In [1]: import numpy as np

In [2]: import numpy.linalg as la

In [3]: np.set_printoptions(suppress=True, linewidth=120)

In [4]: J = np.array([[1, -2, 4, -8],
   ...:     [1, -1, 1, -1],
   ...:     [1, 0, 0, 0],
   ...:     [1, 1, 1, 1],
   ...:     [1, 2, 4, 8],
   ...:     [1, 3, 9, 27]])

In [5]: # row 5 dominates

In [6]: np.count_nonzero(J)
Out[6]: np.int64(21)

In [7]: J.shape
Out[7]: (6, 4)

In [8]: np.diff(J, axis=0)
Out[8]: 
array([[ 0,  1, -3,  7],
       [ 0,  1, -1,  1],
       [ 0,  1,  1,  1],
       [ 0,  1,  3,  7],
       [ 0,  1,  5, 19]])

In [9]: J.sum(axis=1)
Out[9]: array([-5,  0,  1,  4, 15, 40])

In [10]: J - J[0]
Out[10]: 
array([[ 0,  0,  0,  0],
       [ 0,  1, -3,  7],
       [ 0,  2, -4,  8],
       [ 0,  3, -3,  9],
       [ 0,  4,  0, 16],
       [ 0,  5,  5, 35]])

In [11]: np.abs(J).max()
Out[11]: np.int64(27)

In [12]: J[:, 4]
---------------------------------------------------------------------------
IndexError                                Traceback (most recent call last)
Cell In[12], line 1
----> 1 J[:, 4]

IndexError: index 4 is out of bounds for axis 1 with size 4

In [13]: np.round(J.mean(axis=0), 2)
Out[13]: array([1.  , 0.5 , 3.17, 4.5 ])

In [14]: out = np.c_[J[:, :1] @ np.array([[1]]), np.array([2, 0, 1, 0, 0, 0])]

In [15]: out
Out[15]: 
array([[1, 2],
       [1, 0],
       [1, 1],
       [1, 0],
       [1, 0],
       [1, 0]])

In [16]: la.matrix_rank(np.c_[J, out])
Out[16]: np.int64(5)

In [17]: np.round(la.norm(out - J @ la.lstsq(J, out)[0], axis=0), 2) + 0
Out[17]: array([0.  , 1.07])

In [18]: la.matrix_rank(out)
Out[18]: np.int64(2)

In [19]: vec = np.array([0, 1])

In [20]: rhs = out @ vec

In [21]: rhs
Out[21]: array([2, 0, 1, 0, 0, 0])

In [22]: np.round(la.pinv(out) @ out, 2) + 0
Out[22]: 
array([[1., 0.],
       [0., 1.]])

In [23]: rng = np.random.default_rng(408004)

In [24]: rhs = rhs + 0.3 * rng.normal(size=6)

In [25]: rhs.round(2)
Out[25]: array([ 2.  ,  0.33,  0.71,  0.57,  0.26, -0.19])

In [26]: coef, *_ = la.lstsq(out, rhs)

In [27]: [round(float(la.norm(la.solve(out.T @ out + lam * np.eye(2), out.T @ rhs))), 2) for lam in (0, 1, 10, 100)]
Out[27]: [0.84, 0.71, 0.33, 0.06]

In [28]: coef.round(2)
Out[28]: array([0.2 , 0.82])

In [29]: W0 = np.load("out17.npy")

In [30]: W0
Out[30]: 
array([[ 1,  0,  1],
       [ 1, -6,  1]])

In [31]: out = np.array([[-1, 2, 2], [-2, 1, -2]])

In [32]: Z = np.kron(out, W0)

In [33]: round(float(la.norm(Z, 2)), 2), np.round(la.norm(out, 2) * la.norm(W0, 2), 2)
Out[33]: (18.52, np.float64(18.52))

In [34]: th = np.radians(90)

In [35]: r_ = np.eye(3)

In [36]: r_[1, 1] = r_[2, 2] = np.cos(th)

In [37]: r_[1, 2], r_[2, 1] = -np.sin(th), np.sin(th)

In [38]: r_.round(2) + 0
Out[38]: 
array([[ 1.,  0.,  0.],
       [ 0.,  0., -1.],
       [ 0.,  1.,  0.]])

In [39]: out = W0 @ r_.T

In [40]: out.round(2) + 0
Out[40]: 
array([[ 1., -1.,  0.],
       [ 1., -1., -6.]])

In [41]: np.round(la.svd(W0, compute_uv=False), 2), np.round(la.svd(out, compute_uv=False), 2)
Out[41]: (array([6.17, 1.37]), array([6.17, 1.37]))

In [42]: np.allclose(W0 @ W0.T, out @ out.T)
Out[42]: True

In [43]: out = np.array([[2, 1, -1], [3, -1, -1], [3, 3, 2]])

In [44]: Z = np.array([[-1]])

In [45]: M = np.block([[out, np.zeros((3, 1))], [np.zeros((1, 3)), Z]])

In [46]: M
Out[46]: 
array([[ 2.,  1., -1.,  0.],
       [ 3., -1., -1.,  0.],
       [ 3.,  3.,  2.,  0.],
       [ 0.,  0.,  0., -1.]])

In [47]: # 2 groups of indices that never mix

In [48]: lab = rng.permutation(4)

In [49]: lab
Out[49]: array([2, 1, 0, 3])

In [50]: out = M[lab][:, lab]

In [51]: out
Out[51]: 
array([[ 2.,  3.,  3.,  0.],
       [-1., -1.,  3.,  0.],
       [-1.,  1.,  2.,  0.],
       [ 0.,  0.,  0., -1.]])

In [52]: np.allclose(out, M)
Out[52]: False

In [53]: np.diag(out)
Out[53]: array([ 2., -1.,  2., -1.])

In [54]: np.round(np.sort(np.abs(la.eigvals(out))), 2)
Out[54]: array([1.  , 1.71, 3.33, 3.33])

In [55]: m1 = np.loadtxt("case4.csv", delimiter=",")

In [56]: m1
Out[56]: 
array([[0., 0., 0., 1.],
       [0., 0., 1., 0.],
       [0., 1., 0., 0.],
       [1., 0., 0., 0.]])

In [57]: # keeps lengths

In [58]: vec = np.array([1, 0, 2, -2])

In [59]: [p for p in range(1, 25) if np.allclose(la.matrix_power(m1, p), np.eye(4))]
Out[59]: [2, 4, 6, 8, 10, 12, 14, 16, 18, 20, 22, 24]

In [60]: m1.T @ (m1 @ vec)
Out[60]: array([ 1.,  0.,  2., -2.])

In [61]: round(float(la.norm(vec)), 2), np.round(la.norm(m1 @ vec), 2)
Out[61]: (3.0, np.float64(3.0))

In [62]: np.round(np.sort(np.abs(np.degrees(np.angle(la.eigvals(m1))))), 2)
Out[62]: array([  0.,   0., 180., 180.])

In [63]: 4 - la.matrix_rank(m1 - np.eye(4), tol=1e-8)
Out[63]: np.int64(2)

In [64]: np.round(la.det(m1), 2)
Out[64]: np.float64(1.0)

In [65]: m1 @ np.ones(4)
Out[65]: array([1., 1., 1., 1.])

In [66]: m1.sum(axis=1)
Out[66]: array([1., 1., 1., 1.])

In [67]: p = np.eye(4)[3]

In [68]: for _ in range(3):
    ...:     p = p @ m1
    ...:     print(p.round(2))
    ...: 
[1. 0. 0. 0.]
[0. 0. 0. 1.]
[1. 0. 0. 0.]
